$ python -q
>>> import numpy as np
>>> import numpy.linalg as la
>>> np.set_printoptions(precision=1, suppress=True, linewidth=200, sign=" ")
>>> rd = lambda a: np.round(a, 1) + 0
>>> arr = np.load("out5.npy")
>>> print(arr)
[[ 0 -2  4 -2]
 [ 2  0 -1 -2]
 [-4  1  0  4]
 [ 2  2 -4  0]]
>>> Uu, sv, Vh = la.svd(arr)
>>> print(rd(sv))
[ 6.7  6.7  0.3  0.3]
>>> print(np.argmax(sv[:-1] / (sv[1:] + 1e-6)) + 1)
2
>>> M2 = Uu[:, :2] @ np.diag(sv[:2]) @ Vh[:2]
>>> print(la.matrix_rank(M2))
2
>>> print(la.matrix_rank(arr, rtol=0.05))
2
>>> print(rd(np.abs(arr - M2).max()))
0.2
>>> w1 = np.array([[2, 1, -1, -2, -2, -1],
...     [-2, 2, 0, 1, -2, -1],
...     [0, 2, 0, 2, 2, -2],
...     [-1, -2, 1, 1, 2, 2]])
>>> coef = np.array([3, 2, -2, 1, -2, -3])
>>> hid = np.maximum(arr @ w1 + coef, 0)
>>> print(rd((hid > 0).mean(axis=0)))
[ 0.8  0.5  0.2  0.5  0.5  0.5]
>>> print(hid)
[[  9  10   0   5   6   0]
 [  9   6   0   0   0   0]
 [  0   0   6  14  12   8]
 [  3   0   0   0   0   1]]
>>> C = np.array([[0, -4, 5],
...     [-2, -5, 2],
...     [5, 1, 4],
...     [-1, 5, 5],
...     [-4, -1, -4],
...     [5, 3, -4]])
>>> print(hid @ C)
[[-49 -67  66]
 [-12 -66  57]
 [  8  88  14]
 [  5  -9  11]]
>>> print(w1 @ C)
[[ -2 -25  10]
 [ -2   2  11]
 [-24  -8  14]
 [ 10  24 -16]]
>>> print((hid @ C).round(6).argmax(axis=1))
[ 2  2  1  2]
>>> print(rd(np.abs(la.svd(arr)[2][-1])))
[ 0.7  0.   0.3  0.7]
>>> print(rd(la.norm(arr, 2) / la.norm(arr)))
0.7
>>> print(la.cond(arr) > 100)
False
>>> print([round(float(x), 1) for x in la.svd(arr, compute_uv=False)[:3]])
[6.7, 6.7, 0.3]
>>> vec = np.array([-1, 1, -5, 1])
>>> target = arr @ vec
>>> coef, lr = np.zeros(4), 1 / la.norm(arr, 2) ** 2
>>> for i in range(12):
...     coef -= lr * arr.T @ (arr @ coef - target)
...     if i % 2 == 0: print(i, round(la.norm(arr @ coef - target), 1))
... 
0 0.6
2 0.6
4 0.6
6 0.6
8 0.6
10 0.6
>>> print(rd(coef))
[ 0.1  2.1 -4.   1.8]
>>> print(rd(la.cond(arr)))
22.5
>>> M = np.load("data.npy")
>>> print(M)
[[-29.1  10.2  40.2]
 [-29.4  10.8  39.4]
 [-28.2   9.2  39.9]
 [-28.3  11.   37.8]
 [-30.2   9.9  38.5]
 [-28.3   8.5  37.9]
 [-28.7  10.8  40.2]
 [-31.    9.4  40.8]
 [-30.1   7.9  40.1]
 [-29.9  10.7  41.3]
 [-29.2  11.5  37.5]
 [-30.1   9.7  39.7]
 [-31.   10.5  41.3]
 [-29.6   9.2  40.4]]
>>> lab = M[:, 1] > np.median(M[:, 1])
>>> r0 = M[lab].mean(axis=0) - M[~lab].mean(axis=0)
>>> print((((M - M.mean(axis=0)) @ r0 > 0) == lab).mean())
1.0
>>> print(np.argsort(-np.abs(r0).round(6), kind="stable"))
[ 1  0  2]
>>> print(rd(r0))
[ 0.3  1.7  0.1]
>>> gram = M.T @ M
>>> print(np.allclose(gram, gram.T))
True
>>> Q, r_ = la.qr(M)
>>> print(Q.shape, r_.shape)
(14, 3) (3, 3)
>>> print(np.allclose(r_.T @ r_, M.T @ M))
True
>>> print(rd(Q.T @ Q))
[[ 1.  0.  0.]
 [ 0.  1.  0.]
 [ 0.  0.  1.]]
>>> print(rd(r_))
[[ 110.5  -37.2 -148.3]
 [   0.    -4.    -0.3]
 [   0.     0.    -4.3]]
>>> W0 = np.load("mat.npy")
>>> print(W0)
[[-3 -2 -1]
 [ 0  1  2]
 [ 3  4  5]
 [ 6  7  8]]
>>> Uu, sv, Vh = la.svd(W0)
>>> vecs = Vh[:(sv > 1e-8).sum()]
>>> rng = np.random.default_rng(4026)
>>> vec = W0[0] + -3 * W0[1] + rng.integers(2) * np.eye(3)[2]
>>> print(vec)
[-3. -5. -7.]
>>> print(np.allclose(vecs.T @ vecs @ vec, vec))
True
>>> print(rd(la.norm(vec - vecs.T @ vecs @ vec)))
0.0
>>> print(la.cond(W0) > 100)
True
>>> print(la.matrix_rank(W0, rtol=0.1))
2
>>> print(np.argsort(-la.norm(W0, axis=0).round(6), kind="stable")[:3])
[ 2  1  0]
>>> J = np.load("arr.npy")
>>> print(J)
[[ 0  3  3]
 [-3  0 -3]
 [-3  3  0]]
>>> # skew-symmetric
>>> print(J - J[0])
[[ 0  0  0]
 [-3 -3 -6]
 [-3  0 -3]]
>>> print(np.diff(J, axis=0))
[[-3 -3 -6]
 [ 0  3  3]]
>>> print(la.matrix_rank(J))
2
>>> print(np.count_nonzero(J))
6
>>> print(rd(la.norm(J)))
7.3
>>> print(rd(la.svd(J, compute_uv=False)))
[ 5.2  5.2  0. ]
>>> theta = np.radians(60)
>>> r_ = np.eye(3)
>>> r_[0, 0] = r_[1, 1] = np.cos(theta)
>>> r_[0, 1], r_[1, 0] = -np.sin(theta), np.sin(theta)
>>> print(rd(r_))
[[ 0.5 -0.9  0. ]
 [ 0.9  0.5  0. ]
 [ 0.   0.   1. ]]
>>> M2 = J @ r_.T
>>> print(rd(np.abs(M2 - J).max(axis=0)))
[ 2.6  4.1  0. ]
>>> print(rd(la.det(r_)), np.trace(r_))
1.0 2.0
>>> print(rd(M2))
[[-2.6  1.5  3. ]
 [-1.5 -2.6 -3. ]
 [-4.1 -1.1  0. ]]
>>> M2 = J / np.sqrt((J ** 2).mean(axis=1, keepdims=True))
>>> print(J - J.mean(axis=1, keepdims=True))
[[-2.  1.  1.]
 [-1.  2. -1.]
 [-3.  3.  0.]]
>>> print(rd(J @ la.pinv(J) @ J))
[[ 0.  3.  3.]
 [-3.  0. -3.]
 [-3.  3.  0.]]
>>> print(rd(np.trace(la.pinv(J) @ J)))
2.0
>>> print(np.abs(np.diag(la.qr(J)[1])) > 1e-9)
[ True  True False]
>>> print(np.unique(J.round(6), axis=0).shape)
(3, 3)
>>> m1 = np.load("a.npy")
>>> print(m1)
[[-2 -2  0]
 [ 2 -1  0]
 [ 0 -2  0]]
>>> # rank 2
>>> rk = la.matrix_rank(m1)
>>> print(rk)
2
>>> ns = la.svd(m1)[2][rk:].T
>>> print(la.matrix_rank(m1.T @ m1), la.matrix_rank(m1 @ m1.T))
2 2
>>> print(ns[:, 0] / ns[np.abs(ns[:, 0]).round(6).argmax(), 0])
[ 0.  0.  1.]
>>> print([int(la.matrix_rank(np.delete(m1, i, axis=0))) for i in range(3)])
[2, 2, 2]
>>> print([int(la.matrix_rank(m1[:i])) for i in range(1, len(m1) + 1)])
[1, 2, 2]
>>> Uu, sv, Vh = la.svd(m1)
>>> vecs = Vh[:(sv > 1e-8).sum()]
>>> vec = m1[1] + -3 * m1[0] + rng.integers(2) * np.eye(3)[1]
>>> print(vec)
[ 8.  5.  0.]
>>> print(np.diag(vecs.T @ vecs))
[ 1.  1.  0.]
>>> print(rd(la.norm(vec - vecs.T @ vecs @ vec)))
0.0
>>> print(la.matrix_rank(np.vstack([m1, vec])))
2
>>> Uu, sv, Vh = la.svd(m1)
>>> print(np.argmax(sv[:-1] / (sv[1:] + 1e-6)) + 1)
2
>>> M2 = Uu[:, :2] @ np.diag(sv[:2]) @ Vh[:2]
>>> print(rd(M2))
[[-2. -2.  0.]
 [ 2. -1.  0.]
 [ 0. -2.  0.]]
>>> print(rd(np.abs(m1 - M2).max()))
0.0
>>> lab = rng.permutation(3)
>>> print(lab)
[ 2  0  1]
>>> M2 = m1[lab][:, lab]
>>> print(rd(np.sort(np.abs(la.eigvals(M2)))))
[ 0.   2.4  2.4]
>>> print(np.allclose(M2, m1))
False
>>> print(np.diag(M2))
[ 0 -2 -1]
>>> w1 = np.array([[0, -2], [2, 0], [-2, 0]])
>>> coef = np.array([0, -2])
>>> hid = np.maximum(m1 @ w1 + coef, 0)
>>> print(rd((hid > 0).mean(axis=0)))
[ 0.   0.3]
>>> print(la.matrix_rank(hid))
1
>>> print((hid > 0).astype(int))
[[ 0  1]
 [ 0  0]
 [ 0  0]]
>>> print(hid)
[[ 0  2]
 [ 0  0]
 [ 0  0]]
>>> C = np.array([[-2, 2, 0], [-2, 2, 3]])
>>> print(hid @ C)
[[-4  4  6]
 [ 0  0  0]
 [ 0  0  0]]
>>> print(w1 @ C)
[[ 4 -4 -6]
 [-4  4  0]
 [ 4 -4  0]]
>>> print((hid @ C).round(6).argmax(axis=1))
[ 2  0  0]
>>> r0 = np.array([0, 1, 1, 0])
>>> X = 5 * np.eye(4) + np.outer(r0, r0)
>>> print(X)
[[ 5.  0.  0.  0.]
 [ 0.  6.  1.  0.]
 [ 0.  1.  6.  0.]
 [ 0.  0.  0.  5.]]
>>> ev, vecs = la.eig(X)
>>> print(X @ vecs[:, 0] - ev[0] * vecs[:, 0])
[ 0.  0.  0.  0.]
>>> lab = rng.permutation(4)
>>> print(lab)
[ 1  3  0  2]
>>> M2 = X[lab][:, lab]
>>> print(rd(np.sort(np.abs(la.eigvals(M2)))))
[ 5.  5.  5.  7.]
>>> print(np.diag(M2))
[ 6.  5.  5.  6.]
>>> print(np.allclose(M2, X))
False
>>> print(rd(la.det(M2)), rd(la.det(X[lab])))
875.0 -875.0
>>> vec = np.array([-1, -1, 3, 0])
>>> h1 = np.maximum(X @ vec, 0)
>>> print(np.maximum(X @ (3 * vec), 0))
[  0.   0.  51.   0.]
>>> print(h1)
[  0.   0.  17.   0.]
>>> print(np.flatnonzero(h1 > 1e-9))
[ 2]
>>> print(X * (h1 > 1e-9)[:, None])
[[ 0.  0.  0.  0.]
 [ 0.  0.  0.  0.]
 [ 0.  1.  6.  0.]
 [ 0.  0.  0.  0.]]
>>> print(rd(np.tanh(X @ vec)))
[-1. -1.  1.  0.]
>>> ev, vecs = la.eigh(X)
>>> print(rd(vecs.T @ X @ vecs))
[[ 5.  0.  0.  0.]
 [ 0.  5.  0.  0.]
 [ 0.  0.  5.  0.]
 [ 0.  0.  0.  7.]]
>>> print(rd(la.eigvalsh(X + -1 * np.eye(4))))
[ 4.  4.  4.  6.]
>>> print(rd(np.abs(vecs[:, -1])))
[ 0.   0.7  0.7  0. ]
>>> print(rd(la.eigvalsh(X @ X)))
[ 25.  25.  25.  49.]
>>> print(ev.sum(), np.trace(X))
22.0 22.0
>>> print((ev > 1e-8).sum(), (ev < -1e-8).sum())
4 0
>>> print(np.unique(ev.round(6) + 0, return_counts=True)[1])
[ 3  1]
>>> print(ev)
[ 5.  5.  5.  7.]
>>> M2 = la.inv(X)
>>> print(rd(la.cond(X)))
1.4
>>> print(rd(M2))
[[ 0.2  0.   0.   0. ]
 [ 0.   0.2  0.   0. ]
 [ 0.   0.   0.2  0. ]
 [ 0.   0.   0.   0.2]]
>>> print(np.allclose(M2, X.T))
False
>>> print(rd(la.det(X) * la.det(M2)))
1.0
>>> M2 = np.array([[-2, 2, 1, -2], [2, -2, -1, -2], [-3, 1, 1, 2], [-2, 2, 1, 1]])
>>> mat = np.triu(M2)
>>> print(mat)
[[-2  2  1 -2]
 [ 0 -2 -1 -2]
 [ 0  0  1  2]
 [ 0  0  0  1]]
>>> # triangular
>>> print(rd(la.det(mat[::-1])))
4.0
>>> print(np.kron(np.eye(2, dtype=int), mat))
[[-2  2  1 -2  0  0  0  0]
 [ 0 -2 -1 -2  0  0  0  0]
 [ 0  0  1  2  0  0  0  0]
 [ 0  0  0  1  0  0  0  0]
 [ 0  0  0  0 -2  2  1 -2]
 [ 0  0  0  0  0 -2 -1 -2]
 [ 0  0  0  0  0  0  1  2]
 [ 0  0  0  0  0  0  0  1]]
>>> print(np.poly(mat))
[ 1.  2. -3. -4.  4.]
>>> print(np.einsum("ij,ji->", mat, mat))
10
>>> print(np.einsum("ii->", mat))
-2
>>> print(rd(la.eigvals(mat)))
[-2. -2.  1.  1.]
